$ python -q
>>> import numpy as np
>>> np.set_printoptions(suppress=True, linewidth=160)
>>> A = np.array([[1, 3, 0], [0, 1, 3], [3, 0, 1]])
>>> print(np.unravel_index(np.abs(A).argmax(), A.shape))
(np.int64(0), np.int64(1))
>>> print(A.shape)
(3, 3)
>>> print(np.round(np.linalg.svd(A, compute_uv=False), 4))
[4.     2.6458 2.6458]
>>> print(np.diff(A, axis=0))
[[-1 -2  3]
 [ 3 -1 -2]]
>>> print(A - A[0])
[[ 0  0  0]
 [-1 -2  3]
 [ 2 -3  1]]
>>> print(np.count_nonzero(A))
6
>>> print(np.allclose(A @ A.T, A.T @ A))
True
>>> print(round(np.abs(np.linalg.eigvals(A)).max(), 4))
4.0
>>> print(A @ A)
[[1 6 9]
 [9 1 6]
 [6 9 1]]
>>> print(round(np.linalg.det(A), 4))
28.0
>>> x0 = np.array([-1, 3, 1])
>>> a = np.maximum(A @ x0, 0)
>>> print(np.flatnonzero(a > 1e-9))
[0 1]
>>> print(np.round(np.tanh(A @ x0), 4))
[ 1.     1.    -0.964]
>>> print(np.maximum(A @ (3 * x0), 0))
[24 18  0]
>>> f = np.array([1, 7, 6])
>>> out = A + np.outer(f, np.eye(3)[1])
>>> print(np.linalg.matrix_rank(out - A))
1
>>> print(np.round(np.sort(np.abs(np.fft.fft(A[0]))), 4), np.round(np.sort(np.linalg.svd(A, compute_uv=False)), 4))
[2.6458 2.6458 4.    ] [2.6458 2.6458 4.    ]
>>> print((A @ A)[0])
[1 6 9]
>>> print(np.allclose(A @ A.T, A.T @ A))
True
>>> M = np.array([[0, 1], [1, 0]])
>>> x0 = np.array([1, 3])
>>> print(np.round(np.linalg.inv(M), 4))
[[0. 1.]
 [1. 0.]]
>>> print(round(np.linalg.norm(x0), 4), np.round(np.linalg.norm(M @ x0), 4))
3.1623 3.1623
>>> print(M.T @ (M @ x0))
[1 3]
>>> print(np.round(np.sort(np.abs(np.degrees(np.angle(np.linalg.eigvals(M))))), 4))
[  0. 180.]
>>> evals, evecs = np.linalg.eig(M)
>>> print(np.round(np.sort(np.linalg.eigvals(np.linalg.inv(M))), 4))
[-1.  1.]
>>> print(evals)
[ 1. -1.]
>>> print(np.round(np.sort(np.linalg.eigvals(M @ M)), 4))
[1. 1.]
>>> print(M @ evecs[:, 0] - evals[0] * evecs[:, 0])
[0. 0.]
>>> print(np.linalg.matrix_power(M, 2))
[[1 0]
 [0 1]]
>>> print(np.round(np.sort(np.abs(np.linalg.eigvals(M)))[::-1], 4))
[1. 1.]
>>> pr = np.eye(2)[0]
>>> for _ in range(6):
...     pr = pr @ M
...     print(pr.round(4))
... 
[0. 1.]
[1. 0.]
[0. 1.]
[1. 0.]
[0. 1.]
[1. 0.]
>>> O, Rm = np.linalg.qr(M)
>>> print(O.shape, Rm.shape)
(2, 2) (2, 2)
>>> print(abs(Rm[0, 0]), round(np.linalg.norm(M[:, 0]), 4))
1.0 1.0
>>> print(O.T @ O)
[[1. 0.]
 [0. 1.]]
>>> print(Rm)
[[-1.  0.]
 [ 0. -1.]]
>>> print(O)
[[ 0. -1.]
 [-1.  0.]]
>>> print(np.trace(O @ O.T))
2.0
>>> print(np.abs(np.diag(Rm)))
[1. 1.]
>>> print(O @ Rm)
[[0. 1.]
 [1. 0.]]
>>> F = np.load("x.npy")
>>> print(F.round(4))
[[-2.9262  0.5667  2.6436 -3.0212]
 [ 0.1099  1.9758  3.3243 -3.1675]
 [ 4.6357  1.7881  0.4164  0.3736]
 [-3.2319 -2.4537 -2.3595  1.7225]
 [ 1.8405 -1.1878 -3.0879  3.266 ]
 [-3.3283  0.2866  2.3933 -2.8483]
 [ 3.5793  2.4137  2.0924 -1.4087]
 [ 4.2539  0.5655 -1.4613  2.1094]
 [ 4.6726  1.3674 -0.3259  1.0911]
 [ 4.2805  0.5984 -1.4201  2.0743]
 [ 0.8496  2.1841  3.2587 -2.9814]
 [-4.6065 -1.8507 -0.5404 -0.2499]
 [-3.436  -2.4342 -2.2095  1.5448]
 [-4.0332 -0.32    1.7562 -2.3552]
 [-4.4726 -2.0301 -0.9245  0.1405]]
>>> Xs = F - F.mean(axis=0)
>>> evecs = np.linalg.svd(Xs)[2][:2]
>>> out = Xs - Xs @ evecs.T @ evecs
>>> print(np.round(out.std(axis=0), 4) + 0)
[0. 0. 0. 0.]
